% ipython --no-banner

In [1]: import numpy as np

In [2]: import numpy.linalg as la

In [3]: np.set_printoptions(precision=2, suppress=True, linewidth=200)

In [4]: feats = np.loadtxt("out1.csv", delimiter=",")

In [5]: feats
Out[5]: 
array([[-0.5 , -0.09,  0.34, -0.23, -0.42,  0.63],
       [ 0.39, -0.53, -0.33,  0.4 , -0.49,  0.23],
       [-0.39, -0.06, -0.82, -0.41, -0.06, -0.08],
       [ 0.56, -0.09, -0.05, -0.56,  0.35,  0.49],
       [ 0.28,  0.82, -0.18,  0.02, -0.45,  0.15],
       [-0.22,  0.18, -0.27,  0.55,  0.5 ,  0.53]])

In [6]: # columns are unit length and at right angles

In [7]: A2 = la.inv(feats)

In [8]: A2
Out[8]: 
array([[-0.5 ,  0.39, -0.39,  0.56,  0.28, -0.22],
       [-0.09, -0.53, -0.06, -0.09,  0.82,  0.18],
       [ 0.34, -0.33, -0.82, -0.05, -0.18, -0.27],
       [-0.23,  0.4 , -0.41, -0.56,  0.02,  0.55],
       [-0.42, -0.49, -0.06,  0.35, -0.45,  0.5 ],
       [ 0.63,  0.23, -0.08,  0.49,  0.15,  0.53]])

In [9]: (np.abs(A2) > 1e-9).astype(int)
Out[9]: 
array([[1, 1, 1, 1, 1, 1],
       [1, 1, 1, 1, 1, 1],
       [1, 1, 1, 1, 1, 1],
       [1, 1, 1, 1, 1, 1],
       [1, 1, 1, 1, 1, 1],
       [1, 1, 1, 1, 1, 1]])

In [10]: la.inv(A2)
Out[10]: 
array([[-0.5 , -0.09,  0.34, -0.23, -0.42,  0.63],
       [ 0.39, -0.53, -0.33,  0.4 , -0.49,  0.23],
       [-0.39, -0.06, -0.82, -0.41, -0.06, -0.08],
       [ 0.56, -0.09, -0.05, -0.56,  0.35,  0.49],
       [ 0.28,  0.82, -0.18,  0.02, -0.45,  0.15],
       [-0.22,  0.18, -0.27,  0.55,  0.5 ,  0.53]])

In [11]: vec = np.array([1, 1, 1, 2, -1, 0])

In [12]: np.round(feats.T @ (feats @ vec), 2) + 0
Out[12]: array([ 1.,  1.,  1.,  2., -1.,  0.])

In [13]: round(float(la.norm(vec)), 2), np.round(la.norm(feats @ vec), 2)
Out[13]: (2.83, np.float64(2.83))

In [14]: np.sort(np.abs(np.degrees(np.angle(la.eigvals(feats)))))
Out[14]: array([  0.  , 113.82, 113.82, 139.25, 139.25, 180.  ])

In [15]: q, R = la.qr(feats)

In [16]: np.allclose(R.T @ R, feats.T @ feats)
Out[16]: True

In [17]: R.round(2) + 0
Out[17]: 
array([[1., 0., 0., 0., 0., 0.],
       [0., 1., 0., 0., 0., 0.],
       [0., 0., 1., 0., 0., 0.],
       [0., 0., 0., 1., 0., 0.],
       [0., 0., 0., 0., 1., 0.],
       [0., 0., 0., 0., 0., 1.]])

In [18]: q.shape, R.shape
Out[18]: ((6, 6), (6, 6))

In [19]: print(abs(R[0, 0]), round(float(la.norm(feats[:, 0])), 2))
1.0 1.0

In [20]: np.round(q.T @ q, 2) + 0
Out[20]: 
array([[1., 0., 0., 0., 0., 0.],
       [0., 1., 0., 0., 0., 0.],
       [0., 0., 1., 0., 0., 0.],
       [0., 0., 0., 1., 0., 0.],
       [0., 0., 0., 0., 1., 0.],
       [0., 0., 0., 0., 0., 1.]])

In [21]: round(float(np.trace(q @ q.T)), 2)
Out[21]: 6.0

In [22]: np.abs(np.diag(R))
Out[22]: array([1., 1., 1., 1., 1., 1.])

In [23]: q @ R
Out[23]: 
array([[-0.5 , -0.09,  0.34, -0.23, -0.42,  0.63],
       [ 0.39, -0.53, -0.33,  0.4 , -0.49,  0.23],
       [-0.39, -0.06, -0.82, -0.41, -0.06, -0.08],
       [ 0.56, -0.09, -0.05, -0.56,  0.35,  0.49],
       [ 0.28,  0.82, -0.18,  0.02, -0.45,  0.15],
       [-0.22,  0.18, -0.27,  0.55,  0.5 ,  0.53]])

In [24]: f, r1 = feats[5], feats[3]

In [25]: print(f @ f)
1.0

In [26]: p = (f @ r1) / (f @ f) * f

In [27]: r1 - p
Out[27]: array([ 0.56, -0.09, -0.05, -0.56,  0.35,  0.49])

In [28]: U, sigma, Vh = la.svd(feats, full_matrices=False)

In [29]: sigma / sigma[0]
Out[29]: array([1., 1., 1., 1., 1., 1.])

In [30]: np.round(Vh @ Vh.T, 2) + 0
Out[30]: 
array([[1., 0., 0., 0., 0., 0.],
       [0., 1., 0., 0., 0., 0.],
       [0., 0., 1., 0., 0., 0.],
       [0., 0., 0., 1., 0., 0.],
       [0., 0., 0., 0., 1., 0.],
       [0., 0., 0., 0., 0., 1.]])

In [31]: print(np.round(U.T @ U, 2) + 0)
[[1. 0. 0. 0. 0. 0.]
 [0. 1. 0. 0. 0. 0.]
 [0. 0. 1. 0. 0. 0.]
 [0. 0. 0. 1. 0. 0.]
 [0. 0. 0. 0. 1. 0.]
 [0. 0. 0. 0. 0. 1.]]

In [32]: arr = np.load("a.npy")

In [33]: arr
Out[33]: 
array([[-1.97, -1.16,  0.03, -1.63, -1.04],
       [-0.88,  2.05, -1.97, -0.34,  0.05],
       [ 1.43,  0.21, -1.08, -0.47,  2.35],
       [-0.91,  2.09,  1.32,  0.77, -1.22],
       [ 1.53,  2.13, -0.01, -0.44,  1.38],
       [ 1.91,  0.71,  0.8 , -1.8 , -0.97],
       [-0.96, -1.79, -1.12, -0.6 ,  1.8 ],
       [ 0.74,  1.18, -0.74,  1.79,  1.82],
       [-0.94, -1.83, -0.99, -1.94, -0.07],
       [-2.27,  0.02,  0.89,  1.28,  1.18],
       [-1.91,  1.11,  1.37,  0.76,  1.29],
       [-1.56, -1.18, -1.1 , -1.35,  1.47],
       [ 1.16, -0.75, -1.38,  2.23, -0.48],
       [-1.05,  1.87, -0.59, -0.9 , -1.8 ],
       [-1.33,  0.23, -0.15, -0.93, -2.51]])

In [34]: q, evecs = la.qr(arr[:, :2])[0], la.qr(arr[:, 2:])[0]

In [35]: sigma = la.svd(q.T @ evecs, compute_uv=False)

In [36]: print(sigma)
[0.31 0.19]

In [37]: np.degrees(np.arccos(sigma.clip(0, 1)))
Out[37]: array([71.87, 78.87])

In [38]: round(la.norm(q @ q.T - evecs @ evecs.T, 2), 2)
Out[38]: np.float64(1.0)

In [39]: (sigma > 0.9).sum()
Out[39]: np.int64(0)

In [40]: vec = np.array([2, 2, 2, 0, 2])

In [41]: np.sign((arr @ vec).round(6))
Out[41]: array([-1., -1.,  1.,  1.,  1.,  1., -1.,  1., -1., -1.,  1., -1., -1., -1., -1.])

In [42]: print(la.norm(arr @ vec) <= la.norm(arr, 2) * la.norm(vec) + 1e-9)
True

In [43]: arr @ np.eye(5)[3]
Out[43]: array([-1.63, -0.34, -0.47,  0.77, -0.44, -1.8 , -0.6 ,  1.79, -1.94,  1.28,  0.76, -1.35,  2.23, -0.9 , -0.93])

In [44]: print(round(float(la.norm(arr, 1)), 2), round(float(la.norm(arr, np.inf)), 2))
20.55 6.66

In [45]: np.round(la.norm(arr, 2), 2)
Out[45]: np.float64(6.39)

In [46]: np.round(la.norm(arr, "nuc"), 2)
Out[46]: np.float64(25.41)

In [47]: round(float(arr[7] @ arr[10]), 2)
Out[47]: 2.59

In [48]: np.round(la.norm(arr[7] - arr[10]), 2)
Out[48]: np.float64(3.58)

In [49]: vec = np.array([0, -3, -2, 1, 2, -2])

In [50]: target = feats @ vec

In [51]: target
Out[51]: array([-2.73,  1.21,  1.44, -0.48, -3.25,  0.48])

In [52]: print(la.solve(feats, target + feats[:, 0]))
[ 1. -3. -2.  1.  2. -2.]

In [53]: np.round(la.solve(feats, 2 * target), 2) + 0
Out[53]: array([ 0., -6., -4.,  2.,  4., -4.])

In [54]: np.round(la.solve(feats, target), 2) + 0
Out[54]: array([ 0., -3., -2.,  1.,  2., -2.])

In [55]: mat = np.loadtxt("block10.csv", delimiter=",")

In [56]: print(mat)
[[14.  9. 10. 10. 14.  7. 13.]
 [ 6.  4.  4.  5.  8.  0.  9.]
 [ 8.  5.  6.  5.  6.  7.  4.]
 [18. 15. 19. 12. 22.  8. 20.]
 [10. 10. 13.  7. 16.  1. 16.]
 [ 0.  0.  0.  0.  0.  0.  0.]
 [ 8.  4.  8. 14. 14.  0. 17.]
 [11. 11. 16. 11. 24.  8. 25.]
 [ 0.  0.  0.  0.  0.  0.  0.]
 [ 0.  0.  0.  0.  0.  0.  0.]
 [ 4.  6.  9.  2.  8.  1.  7.]
 [ 4.  6.  9.  2.  8.  1.  7.]
 [14. 14. 13. 14. 11. 13.  5.]
 [ 4.  6.  9.  2.  8.  1.  7.]
 [ 4.  6.  9.  2.  8.  1.  7.]
 [ 4.  6.  9.  2.  8.  1.  7.]
 [ 8.  5.  6.  5.  6.  7.  4.]
 [ 3.  9.  6.  8.  6.  2.  1.]
 [ 6.  4.  4.  5.  8.  0.  9.]
 [ 3.  9.  6.  8.  6.  2.  1.]
 [ 6.  4.  4.  5.  8.  0.  9.]
 [ 8.  5.  6.  5.  6.  7.  4.]
 [ 0.  0.  0.  0.  0.  0.  0.]
 [ 9.  6.  9.  9. 14. 14. 13.]
 [10. 15. 16. 11. 13.  7.  8.]
 [15. 24. 26. 28. 25.  9. 17.]
 [ 7. 10. 10. 13. 13. 13. 10.]
 [ 6.  4.  4.  5.  8.  0.  9.]
 [ 0.  0.  0.  0.  0.  0.  0.]
 [ 4.  6.  9.  2.  8.  1.  7.]
 [16.  9. 14. 19. 20.  7. 21.]
 [ 9. 13. 10. 13. 14.  2. 10.]
 [13. 14. 14. 18. 21. 13. 19.]
 [ 7. 10. 10. 13. 13. 13. 10.]
 [ 4.  6.  9.  2.  8.  1.  7.]
 [10.  5. 10. 14. 12.  7. 12.]
 [ 4.  6.  9.  2.  8.  1.  7.]]

In [57]: cen = (mat - mat.mean(axis=0)) / mat.std(axis=0)

In [58]: cen.std(axis=0)
Out[58]: array([1., 1., 1., 1., 1., 1., 1.])

In [59]: coef = la.lstsq(np.delete(cen, 5, axis=1), cen[:, 5])[0]

In [60]: coef
Out[60]: array([ 0.57, -2.84, -0.25, -0.1 ,  8.06, -5.67])

In [61]: hat = mat @ la.solve(mat.T @ mat, mat.T)

In [62]: round(float(np.trace(hat)), 2)
Out[62]: 7.0

In [63]: np.round(la.eigvalsh(hat), 2) + 0
Out[63]: array([0., 0., 0., 0., 0., 0., 0., 0., 0., 0., 0., 0., 0., 0., 0., 0., 0., 0., 0., 0., 0., 0., 0., 0., 0., 0., 0., 0., 0., 0., 1., 1., 1., 1., 1., 1., 1.])

In [64]: lab = mat[:, 6] > np.median(mat[:, 6])

In [65]: f = mat[lab].mean(axis=0) - mat[~lab].mean(axis=0)

In [66]: np.argsort(-np.abs(f).round(6), kind="stable")
Out[66]: array([6, 4, 3, 0, 2, 1, 5])

In [67]: Z = mat[[35, 13]].astype(float)

In [68]: for _ in range(5):
    ...:     lab = la.norm(mat[:, None] - Z, axis=-1).argmin(axis=1)
    ...:     Z = np.array([mat[lab == j].mean(axis=0) for j in range(2)])
    ...: 

In [69]: lab
Out[69]: array([0, 1, 1, 0, 0, 1, 0, 0, 1, 1, 1, 1, 0, 1, 1, 1, 1, 1, 1, 1, 1, 1, 1, 0, 0, 0, 0, 1, 1, 1, 0, 0, 0, 0, 1, 0, 1])

In [70]: np.bincount(lab)
Out[70]: array([15, 22])

In [71]: M = np.load("mat.npy")

In [72]: M
Out[72]: 
array([[ -0.86,  -7.71,   6.  ,  -8.57,  -0.71,  -1.71],
       [ -1.51,  -9.02,   6.  , -10.53,  -2.02,  -3.02],
       [ -1.33,  -8.66,   6.  ,  -9.99,  -1.66,  -2.66],
       [ -1.84,  -9.69,   6.  , -11.53,  -2.69,  -3.69],
       [ -0.51,  -7.03,   6.  ,  -7.54,  -0.03,  -1.03],
       [ -2.12, -10.24,   6.  , -12.35,  -3.24,  -4.24],
       [ -1.61,  -9.22,   6.  , -10.83,  -2.22,  -3.22],
       [ -0.41,  -6.82,   6.  ,  -7.23,   0.18,  -0.82],
       [  0.24,  -5.52,   6.  ,  -5.28,   1.48,   0.48],
       [ -0.85,  -7.7 ,   6.  ,  -8.55,  -0.7 ,  -1.7 ],
       [ -0.08,  -6.16,   6.  ,  -6.24,   0.84,  -0.16],
       [ -1.51,  -9.01,   6.  , -10.52,  -2.01,  -3.01]])

In [73]: rng = np.random.default_rng(602)

In [74]: A2 = mat + rng.integers(-2, 3, (37, 1)) @ rng.integers(-2, 3, (1, 7))

In [75]: A2
Out[75]: 
array([[16.,  5.,  6., 14., 14.,  3., 17.],
       [ 7.,  2.,  2.,  7.,  8., -2., 11.],
       [ 6.,  9., 10.,  1.,  6., 11.,  0.],
       [16., 19., 23.,  8., 22., 12., 16.],
       [ 8., 14., 17.,  3., 16.,  5., 12.],
       [-2.,  4.,  4., -4.,  0.,  4., -4.],
       [ 8.,  4.,  8., 14., 14.,  0., 17.],
       [11., 11., 16., 11., 24.,  8., 25.],
       [-1.,  2.,  2., -2.,  0.,  2., -2.],
       [ 2., -4., -4.,  4.,  0., -4.,  4.],
       [ 3.,  8., 11.,  0.,  8.,  3.,  5.],
       [ 3.,  8., 11.,  0.,  8.,  3.,  5.],
       [15., 12., 11., 16., 11., 11.,  7.],
       [ 2., 10., 13., -2.,  8.,  5.,  3.],
       [ 2., 10., 13., -2.,  8.,  5.,  3.],
       [ 4.,  6.,  9.,  2.,  8.,  1.,  7.],
       [ 8.,  5.,  6.,  5.,  6.,  7.,  4.],
       [ 2., 11.,  8.,  6.,  6.,  4., -1.],
       [ 4.,  8.,  8.,  1.,  8.,  4.,  5.],
       [ 3.,  9.,  6.,  8.,  6.,  2.,  1.],
       [ 6.,  4.,  4.,  5.,  8.,  0.,  9.],
       [ 8.,  5.,  6.,  5.,  6.,  7.,  4.],
       [ 2., -4., -4.,  4.,  0., -4.,  4.],
       [ 9.,  6.,  9.,  9., 14., 14., 13.],
       [11., 13., 14., 13., 13.,  5., 10.],
       [14., 26., 28., 26., 25., 11., 15.],
       [ 7., 10., 10., 13., 13., 13., 10.],
       [ 6.,  4.,  4.,  5.,  8.,  0.,  9.],
       [ 2., -4., -4.,  4.,  0., -4.,  4.],
       [ 6.,  2.,  5.,  6.,  8., -3., 11.],
       [18.,  5., 10., 23., 20.,  3., 25.],
       [ 8., 15., 12., 11., 14.,  4.,  8.],
       [14., 12., 12., 20., 21., 11., 21.],
       [ 6., 12., 12., 11., 13., 15.,  8.],
       [ 5.,  4.,  7.,  4.,  8., -1.,  9.],
       [11.,  3.,  8., 16., 12.,  5., 14.],
       [ 4.,  6.,  9.,  2.,  8.,  1.,  7.]])

In [76]: la.matrix_rank(A2 - mat, tol=1e-8)
Out[76]: np.int64(1)
